In [1]: import numpy as np

In [2]: from numpy import linalg as LA

In [3]: np.set_printoptions(precision=3, suppress=True, linewidth=160)

In [4]: tidy = lambda a: np.round(a, 3) + 0

In [5]: F = np.array([[1, 0, 0, 0], [1, 1, 0, 0], [-2, 2, 1, 0], [0, 0, -1, 1]])

In [6]: w1 = np.array([[0, 1, 1, -2, 3, -3],
   ...:     [0, 1, 0, 3, -1, -3],
   ...:     [-1, 3, -3, 3, 1, -3],
   ...:     [1, 0, 1, 2, 1, 3]])

In [7]: coef = np.array([2, 3, 3, 3, -1, -2])

In [8]: act = np.maximum(F @ w1 + coef, 0)

In [9]: LA.matrix_rank(act)
Out[9]: np.int64(4)

In [10]: Z = np.array([[1, 2], [2, 2], [2, 0], [2, 0], [1, 2], [2, 1]])

In [11]: (act @ Z).round(6).argmax(axis=1)
Out[11]: array([0, 0, 0, 0])

In [12]: q, vecs = LA.qr(F[:, :1])[0], LA.qr(F[:, 1:])[0]

In [13]: sig = LA.svd(q.T @ vecs, compute_uv=False)

In [14]: print(tidy(sig))
[0.913]

In [15]: M2 = LA.inv(F)

In [16]: np.allclose(M2, F.T)
Out[16]: False

In [17]: F @ M2
Out[17]: 
array([[1., 0., 0., 0.],
       [0., 1., 0., 0.],
       [0., 0., 1., 0.],
       [0., 0., 0., 1.]])

In [18]: tidy(LA.cond(F))
Out[18]: np.float64(20.78)

In [19]: print(tidy(LA.det(F) * M2))
[[ 1.  0.  0.  0.]
 [-1.  1.  0.  0.]
 [ 4. -2.  1.  0.]
 [ 4. -2.  1.  1.]]

In [20]: tidy(LA.inv(M2))
Out[20]: 
array([[ 1.,  0.,  0.,  0.],
       [ 1.,  1.,  0.,  0.],
       [-2.,  2.,  1.,  0.],
       [ 0.,  0., -1.,  1.]])

In [21]: M2
Out[21]: 
array([[ 1., -0., -0., -0.],
       [-1.,  1.,  0.,  0.],
       [ 4., -2.,  1., -0.],
       [ 4., -2.,  1.,  1.]])

In [22]: tidy(LA.matrix_power(M2 - np.diag(np.diag(M2)), 4))
Out[22]: 
array([[0., 0., 0., 0.],
       [0., 0., 0., 0.],
       [0., 0., 0., 0.],
       [0., 0., 0., 0.]])

In [23]: [int(LA.matrix_rank(LA.matrix_power(M2, p))) for p in range(1, 5)]
Out[23]: [4, 4, 4, 4]

In [24]: np.prod(np.diag(M2)), tidy(LA.det(M2))
Out[24]: (np.float64(1.0), np.float64(1.0))
